% ipython --no-banner

In [1]: import numpy as np

In [2]: np.set_printoptions(precision=2, suppress=True, linewidth=160)

In [3]: tidy = lambda a: np.round(a, 2) + 0

In [4]: E = np.array([[2.0, 1.0, 0.0, 0.0],
   ...:     [0.0, 2.0, 1.0, 0.0],
   ...:     [0.0, 0.0, 2.0, 1.0],
   ...:     [0.0, 0.0, 0.0, 2.0]])

In [5]: rng = np.random.default_rng(4897)

In [6]: z = rng.permutation(4)

In [7]: M2 = E[:, z] * rng.choice([-1, 1], 4)

In [8]: print(M2)
[[ 0. -0. -1.  2.]
 [ 1. -0. -2.  0.]
 [ 2. -1. -0.  0.]
 [ 0. -2. -0.  0.]]

In [9]: left, _, Vt = np.linalg.svd(E.T @ M2)

In [10]: print(z)
[2 3 1 0]

In [11]: print(tidy(np.linalg.lstsq(E, M2)[0]))
[[ 0.  0.  0.  1.]
 [ 0.  0. -1.  0.]
 [ 1.  0.  0.  0.]
 [ 0. -1.  0.  0.]]

In [12]: print(tidy(np.linalg.norm(M2[3] - M2[1])))
3.0

In [13]: print(E @ E)
[[4. 4. 1. 0.]
 [0. 4. 4. 1.]
 [0. 0. 4. 4.]
 [0. 0. 0. 4.]]

In [14]: print(tidy(np.linalg.matrix_power(E - np.diag(np.diag(E)), 4)))
[[0. 0. 0. 0.]
 [0. 0. 0. 0.]
 [0. 0. 0. 0.]
 [0. 0. 0. 0.]]

In [15]: print(np.trace(E))
8.0

In [16]: print((E - E.T) / 2)
[[ 0.   0.5  0.   0. ]
 [-0.5  0.   0.5  0. ]
 [ 0.  -0.5  0.   0.5]
 [ 0.   0.  -0.5  0. ]]

In [17]: print(tidy(np.linalg.det(E)))
16.0

In [18]: assert E == E.T
---------------------------------------------------------------------------
ValueError                                Traceback (most recent call last)
Cell In[18], line 1
----> 1 assert E == E.T

ValueError: The truth value of an array with more than one element is ambiguous. Use a.any() or a.all()

In [19]: print(np.allclose(E, E.T))
False

In [20]: print(np.allclose(E @ E.T, E.T @ E))
False

In [21]: F = np.load("x.npy")

In [22]: print(tidy(F))
[[ 0.87 -0.5   0.  ]
 [ 0.5   0.87  0.  ]
 [ 0.    0.    1.  ]]

In [23]: print(tidy(F @ F.T))
[[1. 0. 0.]
 [0. 1. 0.]
 [0. 0. 1.]]

In [24]: print(tidy(F.T @ F))
[[1. 0. 0.]
 [0. 1. 0.]
 [0. 0. 1.]]
